$ python -q
>>> import numpy as np
>>> np.set_printoptions(precision=1, suppress=True, linewidth=140, sign=" ")
>>> W0 = np.loadtxt("test15.csv", delimiter=",")
>>> print(W0)
[[ 0.  2.  1.  2.]
 [ 0.  1.  2.  2.]
 [ 1.  0.  2.  2.]
 [ 0.  0.  1.  1.]]
>>> r0 = np.array([-2, 4, -1])
>>> print(np.correlate(W0[2], W0[1], "full"))
[ 2.  2.  5.  8.  6.  2.  0.]
>>> print(np.array([np.convolve(row, r0, "same") for row in W0]))
[[-4.  6. -2.  7.]
 [-2.  0.  3.  6.]
 [ 4. -5.  4.  6.]
 [ 0. -2.  2.  3.]]
>>> print(np.einsum("ij,ji->", W0, W0))
12.0
>>> print(np.round(np.linalg.eigvals(W0).sum().real, 1))
4.0
>>> print(round(float(np.linalg.det(W0.T)), 1))
1.0
>>> print(np.linalg.eigvals(W0))
[ 3.7+0.j -0. +1.j -0. -1.j  0.3+0.j]
>>> def softmax(z):
...     e = np.exp(z - z.max(axis=-1, keepdims=True))
...     return e / e.sum(axis=-1, keepdims=True)
... 
>>> print(softmax(W0[1]))
[ 0.1  0.1  0.4  0.4]
>>> scores = W0 @ W0.T / np.sqrt(4)
>>> print(np.round(softmax(scores), 1) + 0)
[[ 0.5  0.3  0.1  0. ]
 [ 0.3  0.4  0.3  0. ]
 [ 0.1  0.3  0.5  0. ]
 [ 0.2  0.3  0.3  0.1]]
>>> print(softmax(scores).round(6).argmax(axis=1))
[ 0  1  2  1]
>>> print(softmax(scores + np.triu(np.full(scores.shape, -np.inf), 1)))
[[ 1.   0.   0.   0. ]
 [ 0.4  0.6  0.   0. ]
 [ 0.1  0.3  0.5  0. ]
 [ 0.2  0.3  0.3  0.1]]
>>> data = np.array([[0, 0, -2, 2], [0, 6, -1, 4], [-2, -1, -2, -3], [2, 4, -3, -6]])
>>> # symmetric, so the eigenvalues are real
>>> evals, V = np.linalg.eig(data)
>>> print(np.sort(np.linalg.eigvals(np.linalg.inv(data))))
[-0.3 -0.1  0.1  0.5]
>>> print(np.sort(np.linalg.eigvals(data @ data)))
[  3.3   9.7  59.7  71.2]
>>> print(np.round(data @ V[:, 0] - evals[0] * V[:, 0], 1) + 0)
[ 0.  0.  0.  0.]
>>> print(np.sort(np.linalg.eigvals(data.T)))
[-8.4 -3.1  1.8  7.7]
>>> m1 = np.load("x.npy")
>>> print(m1)
[[ 0.  3.  0.  0.  0.]
 [ 3.  1.  3.  0.  0.]
 [ 0.  3.  1.  3.  0.]
 [ 0.  0.  3.  1.  3.]
 [ 0.  0.  0.  3.  0.]]
>>> x0 = np.array([-4, -5, -2, 3, 4])
>>> h = np.maximum(m1 @ x0, 0)
>>> print(np.maximum(m1 @ (3 * x0), 0))
[  0.   0.   0.  27.  27.]
>>> print(m1 * (h > 1e-9)[:, None])
[[ 0.  0.  0.  0.  0.]
 [ 0.  0.  0.  0.  0.]
 [ 0.  0.  0.  0.  0.]
 [ 0.  0.  3.  1.  3.]
 [ 0.  0.  0.  3.  0.]]
>>> print(m1.T @ h)
[  0.   0.  27.  36.  27.]
